>>> import numpy as np
>>> import numpy.linalg as la
>>> np.set_printoptions(precision=1, suppress=True, linewidth=160, floatmode="fixed")
>>> m1 = np.array([[2, -2, 0, 2, 2],
...     [0, -2, -1, 1, -1],
...     [-1, -2, 0, 1, 0],
...     [-2, -1, -2, -2, 0],
...     [1, 0, 1, 1, -1],
...     [1, 0, 1, 1, -1],
...     [-2, -2, 1, 1, 0]])
>>> M2 = np.array([[8, 1], [9, 5], [3, 5], [5, 4], [7, 0]])
>>> la.matrix_rank(m1 @ M2)
np.int64(2)
>>> np.einsum("ij,ij->i", m1, m1)
array([16,  7,  6, 13,  4,  4, 10])
>>> la.matrix_rank(np.vstack([m1, M2.T]))
np.int64(5)
>>> np.einsum("ij->j", m1)
array([-1, -9,  0,  5, -1])
>>> M2.T @ m1.T
array([[ 22, -23, -21, -41,   9,   9, -26],
       [  0, -11,  -7, -25,  10,  10,  -3]])
>>> np.einsum("ik,kj->ji", m1, M2)
array([[ 22, -23, -21, -41,   9,   9, -26],
       [  0, -11,  -7, -25,  10,  10,  -3]])
>>> def softmax(z):
...     e = np.exp(z - z.max(axis=-1, keepdims=True))
...     return e / e.sum(axis=-1, keepdims=True)
... 
>>> np.round(softmax(m1[2]), 1) + 0
array([0.1, 0.0, 0.2, 0.5, 0.2])
>>> scores = m1 @ m1.T / np.sqrt(5)
>>> np.round(softmax(scores), 1) + 0
array([[1.0, 0.0, 0.0, 0.0, 0.0, 0.0, 0.0],
       [0.1, 0.5, 0.2, 0.0, 0.0, 0.0, 0.1],
       [0.1, 0.2, 0.3, 0.0, 0.0, 0.0, 0.4],
       [0.0, 0.0, 0.0, 1.0, 0.0, 0.0, 0.0],
       [0.1, 0.1, 0.1, 0.0, 0.3, 0.3, 0.1],
       [0.1, 0.1, 0.1, 0.0, 0.3, 0.3, 0.1],
       [0.0, 0.0, 0.2, 0.0, 0.0, 0.0, 0.7]])
>>> M2 = np.c_[m1[:, :4] @ np.array([[3, -3, 2, -2], [1, 1, 0, 0], [-3, 3, 3, 3], [2, -1, -3, -3]]), np.array([-2, 1, -1, 1, 0, 0, 1])]
>>> M2
array([[  8, -10,  -2, -10,  -2],
       [  3,  -6,  -6,  -6,   1],
       [ -3,   0,  -5,  -1,  -1],
       [ -5,   1,  -4,   4,   1],
       [  2,  -1,   2,  -2,   0],
       [  2,  -1,   2,  -2,   0],
       [ -9,   6,  -4,   4,   1]])
>>> np.round(la.lstsq(m1, M2[:, 0])[0], 1) + 0
array([ 3.0,  1.0, -3.0,  2.0,  0.0])
>>> la.norm(la.qr(m1)[0].T @ M2, axis=0) ** 2 / ((M2 ** 2).sum(axis=0) + 1e-12)
array([1.0, 1.0, 1.0, 1.0, 0.8])
